$ python3 -q
>>> import numpy as np
>>> np.set_printoptions(precision=2, suppress=True, linewidth=140, sign=" ")
>>> A = 5 * np.eye(11) + np.eye(11, k=1)
>>> A
array([[ 5.,  1.,  0.,  0.,  0.,  0.,  0.,  0.,  0.,  0.,  0.],
       [ 0.,  5.,  1.,  0.,  0.,  0.,  0.,  0.,  0.,  0.,  0.],
       [ 0.,  0.,  5.,  1.,  0.,  0.,  0.,  0.,  0.,  0.,  0.],
       [ 0.,  0.,  0.,  5.,  1.,  0.,  0.,  0.,  0.,  0.,  0.],
       [ 0.,  0.,  0.,  0.,  5.,  1.,  0.,  0.,  0.,  0.,  0.],
       [ 0.,  0.,  0.,  0.,  0.,  5.,  1.,  0.,  0.,  0.,  0.],
       [ 0.,  0.,  0.,  0.,  0.,  0.,  5.,  1.,  0.,  0.,  0.],
       [ 0.,  0.,  0.,  0.,  0.,  0.,  0.,  5.,  1.,  0.,  0.],
       [ 0.,  0.,  0.,  0.,  0.,  0.,  0.,  0.,  5.,  1.,  0.],
       [ 0.,  0.,  0.,  0.,  0.,  0.,  0.,  0.,  0.,  5.,  1.],
       [ 0.,  0.,  0.,  0.,  0.,  0.,  0.,  0.,  0.,  0.,  5.]])
>>> # triangular
>>> Y = A[0, 0] * A[1:] - np.outer(A[1:, 0], A[0])
>>> Y
array([[  0.,  25.,   5.,   0.,   0.,   0.,   0.,   0.,   0.,   0.,   0.],
       [  0.,   0.,  25.,   5.,   0.,   0.,   0.,   0.,   0.,   0.,   0.],
       [  0.,   0.,   0.,  25.,   5.,   0.,   0.,   0.,   0.,   0.,   0.],
       [  0.,   0.,   0.,   0.,  25.,   5.,   0.,   0.,   0.,   0.,   0.],
       [  0.,   0.,   0.,   0.,   0.,  25.,   5.,   0.,   0.,   0.,   0.],
       [  0.,   0.,   0.,   0.,   0.,   0.,  25.,   5.,   0.,   0.,   0.],
       [  0.,   0.,   0.,   0.,   0.,   0.,   0.,  25.,   5.,   0.,   0.],
       [  0.,   0.,   0.,   0.,   0.,   0.,   0.,   0.,  25.,   5.,   0.],
       [  0.,   0.,   0.,   0.,   0.,   0.,   0.,   0.,   0.,  25.,   5.],
       [  0.,   0.,   0.,   0.,   0.,   0.,   0.,   0.,   0.,   0.,  25.]])
>>> np.flatnonzero(~Y.round(6).any(axis=1))
array([], dtype=int64)
>>> Y = np.linalg.inv(A)
>>> np.round(np.linalg.slogdet(A)[0], 2)
np.float64(1.0)
>>> np.round(A @ Y, 2) + 0
array([[ 1.,  0.,  0.,  0.,  0.,  0.,  0.,  0.,  0.,  0.,  0.],
       [ 0.,  1.,  0.,  0.,  0.,  0.,  0.,  0.,  0.,  0.,  0.],
       [ 0.,  0.,  1.,  0.,  0.,  0.,  0.,  0.,  0.,  0.,  0.],
       [ 0.,  0.,  0.,  1.,  0.,  0.,  0.,  0.,  0.,  0.,  0.],
       [ 0.,  0.,  0.,  0.,  1.,  0.,  0.,  0.,  0.,  0.,  0.],
       [ 0.,  0.,  0.,  0.,  0.,  1.,  0.,  0.,  0.,  0.,  0.],
       [ 0.,  0.,  0.,  0.,  0.,  0.,  1.,  0.,  0.,  0.,  0.],
       [ 0.,  0.,  0.,  0.,  0.,  0.,  0.,  1.,  0.,  0.,  0.],
       [ 0.,  0.,  0.,  0.,  0.,  0.,  0.,  0.,  1.,  0.,  0.],
       [ 0.,  0.,  0.,  0.,  0.,  0.,  0.,  0.,  0.,  1.,  0.],
       [ 0.,  0.,  0.,  0.,  0.,  0.,  0.,  0.,  0.,  0.,  1.]])
>>> Y.round(2) + 0
array([[ 0.2 , -0.04,  0.01,  0.  ,  0.  ,  0.  ,  0.  ,  0.  ,  0.  ,  0.  ,  0.  ],
       [ 0.  ,  0.2 , -0.04,  0.01,  0.  ,  0.  ,  0.  ,  0.  ,  0.  ,  0.  ,  0.  ],
       [ 0.  ,  0.  ,  0.2 , -0.04,  0.01,  0.  ,  0.  ,  0.  ,  0.  ,  0.  ,  0.  ],
       [ 0.  ,  0.  ,  0.  ,  0.2 , -0.04,  0.01,  0.  ,  0.  ,  0.  ,  0.  ,  0.  ],
       [ 0.  ,  0.  ,  0.  ,  0.  ,  0.2 , -0.04,  0.01,  0.  ,  0.  ,  0.  ,  0.  ],
       [ 0.  ,  0.  ,  0.  ,  0.  ,  0.  ,  0.2 , -0.04,  0.01,  0.  ,  0.  ,  0.  ],
       [ 0.  ,  0.  ,  0.  ,  0.  ,  0.  ,  0.  ,  0.2 , -0.04,  0.01,  0.  ,  0.  ],
       [ 0.  ,  0.  ,  0.  ,  0.  ,  0.  ,  0.  ,  0.  ,  0.2 , -0.04,  0.01,  0.  ],
       [ 0.  ,  0.  ,  0.  ,  0.  ,  0.  ,  0.  ,  0.  ,  0.  ,  0.2 , -0.04,  0.01],
       [ 0.  ,  0.  ,  0.  ,  0.  ,  0.  ,  0.  ,  0.  ,  0.  ,  0.  ,  0.2 , -0.04],
       [ 0.  ,  0.  ,  0.  ,  0.  ,  0.  ,  0.  ,  0.  ,  0.  ,  0.  ,  0.  ,  0.2 ]])
